$ python3 -q
>>> import numpy as np
>>> np.set_printoptions(suppress=True, linewidth=200)
>>> E = np.load("w.npy")
>>> E
array([[ 0.9316, -0.9402,  0.9969],
       [ 0.3364, -0.6696,  0.8144],
       [ 0.7739,  0.5784,  0.1877],
       [-0.9919,  0.9436, -0.9995],
       [-0.01  , -0.8996,  0.9087],
       [-0.8397, -0.4219, -0.5154],
       [-0.7114,  0.9498, -0.9903],
       [-0.7818,  0.3969, -0.8692],
       [ 0.5649, -0.3714,  0.7398],
       [-0.6107,  0.1489, -0.6411],
       [-0.4542,  0.9816, -0.9933],
       [ 0.811 ,  0.8591, -0.3627],
       [-0.8005,  0.9961, -0.9995],
       [-0.9154,  0.9498, -0.9969],
       [ 0.9935,  0.3185,  0.9699],
       [ 0.3799,  0.4699, -0.1877],
       [-0.9762,  0.992 , -0.9999],
       [ 0.9912, -0.9986,  1.    ],
       [ 0.7699,  0.8337, -0.3627],
       [-0.8832, -0.8668,  0.1877],
       [ 0.7818,  0.9201, -0.6411],
       [-0.1194,  0.4219, -0.5154],
       [ 0.9402, -0.9982,  0.9999],
       [-0.7014,  0.992 , -0.9985]])
>>> z = E[:, 1] > np.median(E[:, 1])
>>> f = E[z].mean(axis=0) - E[~z].mean(axis=0)
>>> ((E - E.mean(axis=0)) @ f > 0).astype(int)
array([0, 0, 0, 1, 0, 0, 1, 1, 0, 1, 1, 1, 1, 1, 0, 1, 1, 0, 1, 0, 1, 1, 0, 1])
>>> z.astype(int)
array([0, 0, 1, 1, 0, 0, 1, 0, 0, 0, 1, 1, 1, 1, 0, 1, 1, 0, 1, 0, 1, 0, 0, 1])
>>> np.argsort(-np.abs(f).round(6), kind="stable")
array([1, 2, 0])
>>> m1 = np.loadtxt("dump.csv", delimiter=",")
>>> m1.round(4)
array([[ 0.9086,  0.2796, -0.0699],
       [ 0.2796,  0.086 , -0.0215],
       [-0.0699, -0.0215,  0.0054]])
>>> round(np.linalg.norm(m1[0], 1), 4), np.round(np.linalg.norm(m1[0], np.inf), 4)
(np.float64(1.2581), np.float64(0.9086))
>>> np.round(np.linalg.norm(m1) ** 2 / np.linalg.norm(m1, 2) ** 2, 4)
np.float64(1.0)
>>> np.linalg.norm(m1, axis=1).argmax()
np.int64(0)
>>> x = np.array([3, 3, 2])
>>> np.round(m1 @ m1 @ x, 4)
array([ 3.4247,  1.0538, -0.2634])
>>> np.round(m1 @ x, 4)
array([ 3.4247,  1.0538, -0.2634])
>>> vals, evecs = np.linalg.eigh(m1)
>>> print(np.abs(evecs[:, -1]).round(6).argmax())
0
>>> np.round(np.linalg.eigvalsh(m1 + 3 * np.eye(3)), 4)
array([3., 3., 4.])
>>> np.round(np.linalg.eigvalsh(m1 @ m1), 4) + 0
array([0., 0., 1.])
>>> vals.round(4) + 0
array([0., 0., 1.])
>>> K = np.load("arr.npy")
>>> K
array([[ -1.6485,  14.857 ,   7.9431,   0.378 ],
       [  0.0605,   6.0116, -14.5799,  -3.2631],
       [-13.4093,  -4.7459,   1.2391, -13.1144],
       [-11.9056,   0.2997,  -5.6199,  10.1833]])
>>> w1 = np.array([[6, 8, 7, 5, 2, 8],
...     [3, 7, 9, 7, 9, 9],
...     [8, 8, 1, 9, 4, 2],
...     [7, 7, 6, 8, 8, 0]])
>>> b = np.array([0, 0, 0, 0, 2, 2])
>>> act = np.maximum(K @ w1 + b, 0)
>>> (act > 0).mean(axis=0)
array([0.25, 0.25, 0.5 , 0.25, 0.5 , 0.5 ])
>>> print((act > 0).astype(int))
[[1 1 1 1 1 1]
 [0 0 1 0 0 1]
 [0 0 0 0 0 0]
 [0 0 0 0 1 0]]
>>> print(act.round(4))
[[100.8708 157.0018 132.3846 170.2684 167.2124 138.4112]
 [  0.       0.      20.3694   0.       0.      27.4286]
 [  0.       0.       0.       0.       0.       0.    ]
 [  0.       0.       0.       0.      39.8729   0.    ]]
>>> C = np.array([[-3, -1, 3], [2, 0, -3], [-1, 2, 1], [3, 2, 3], [1, 1, 2], [1, 0, 1]])
>>> np.round(act @ C, 4)
array([[695.4354, 671.6476, 947.6328],
       [  7.0592,  40.7388,  47.798 ],
       [  0.    ,   0.    ,   0.    ],
       [ 39.8729,  39.8729,  79.7458]])
>>> rng = np.random.default_rng(30708)
>>> M2 = K + rng.integers(-2, 3, (4, 3)) @ rng.integers(-2, 3, (3, 4))
>>> print(M2.round(4))
[[ -1.6485  12.857   13.9431  -1.622 ]
 [  6.0605   1.0116 -14.5799  -2.2631]
 [-13.4093  -9.7459   5.2391 -18.1144]
 [-13.9056   0.2997  -0.6199   8.1833]]
>>> np.round(np.linalg.svd(M2 - K, compute_uv=False), 4) + 0
array([11.1865,  8.3017,  3.3081,  0.    ])
>>> np.abs(M2 - K).sum(axis=1)
array([10., 12., 14.,  9.])
>>> x = np.array([0, -3, -3, -2])
>>> rhs = M2 @ x
>>> b, lr = np.zeros(4), 1 / np.linalg.norm(M2, 2) ** 2
>>> for i in range(6):
...     b -= lr * M2.T @ (M2 @ b - rhs)
...     if i % 1 == 0: print(i, round(np.linalg.norm(M2 @ b - rhs), 4))
... 
0 30.7103
1 9.1534
2 2.8014
3 1.0276
4 0.6227
5 0.5247
>>> b.round(4)
array([-0.0249, -2.9508, -3.0291, -2.0188])
>>> print(round(float(np.linalg.cond(M2)), 4))
3.3026
>>> print(np.unravel_index(np.abs(K).argmax(), K.shape))
(np.int64(0), np.int64(1))
>>> np.round(np.linalg.svd(K, compute_uv=False), 4)
array([20.    , 18.    , 16.2001, 14.58  ])
>>> round(float(np.linalg.norm(K)), 4)
34.6269
>>> np.round(K - K[0], 4)
array([[  0.    ,   0.    ,   0.    ,   0.    ],
       [  1.709 ,  -8.8454, -22.523 ,  -3.6411],
       [-11.7608, -19.6029,  -6.704 , -13.4924],
       [-10.2571, -14.5573, -13.563 ,   9.8053]])
>>> M2 = np.array([[2], [0]])
>>> mat = np.block([[np.zeros((2, 2)), M2], [M2.T, np.zeros((1, 1))]])
>>> mat
array([[0., 0., 2.],
       [0., 0., 0.],
       [2., 0., 0.]])
>>> M2 = np.c_[E[:, :2] @ np.array([[-1, 2], [-1, -1]]), np.array([-1, 0, -2, 5, 3, -2, 1, -3, 4, 5, -3, -4, -2, 0, -2, -3, -5, -5, 0, 2, 1, 1, -5, -1])]
>>> print(M2.round(4))
[[ 0.0086  2.8034 -1.    ]
 [ 0.3332  1.3424  0.    ]
 [-1.3523  0.9694 -2.    ]
 [ 0.0483 -2.9274  5.    ]
 [ 0.9096  0.8796  3.    ]
 [ 1.2616 -1.2575 -2.    ]
 [-0.2384 -2.3726  1.    ]
 [ 0.3849 -1.9605 -3.    ]
 [-0.1935  1.5012  4.    ]
 [ 0.4618 -1.3703  5.    ]
 [-0.5274 -1.89   -3.    ]
 [-1.6701  0.7629 -4.    ]
 [-0.1956 -2.5971 -2.    ]
 [-0.0344 -2.7806  0.    ]
 [-1.312   1.6685 -2.    ]
 [-0.8498  0.2899 -3.    ]
 [-0.0158 -2.9444 -5.    ]
 [ 0.0074  2.981  -5.    ]
 [-1.6036  0.7061  0.    ]
 [ 1.75   -0.8996  2.    ]
 [-1.7019  0.6435  1.    ]
 [-0.3025 -0.6607  1.    ]
 [ 0.058   2.8786 -5.    ]
 [-0.2906 -2.3948 -1.    ]]
>>> print(np.round(np.linalg.norm(M2 - E @ np.linalg.lstsq(E, M2)[0], axis=0), 4) + 0)
[ 0.      0.     13.8888]
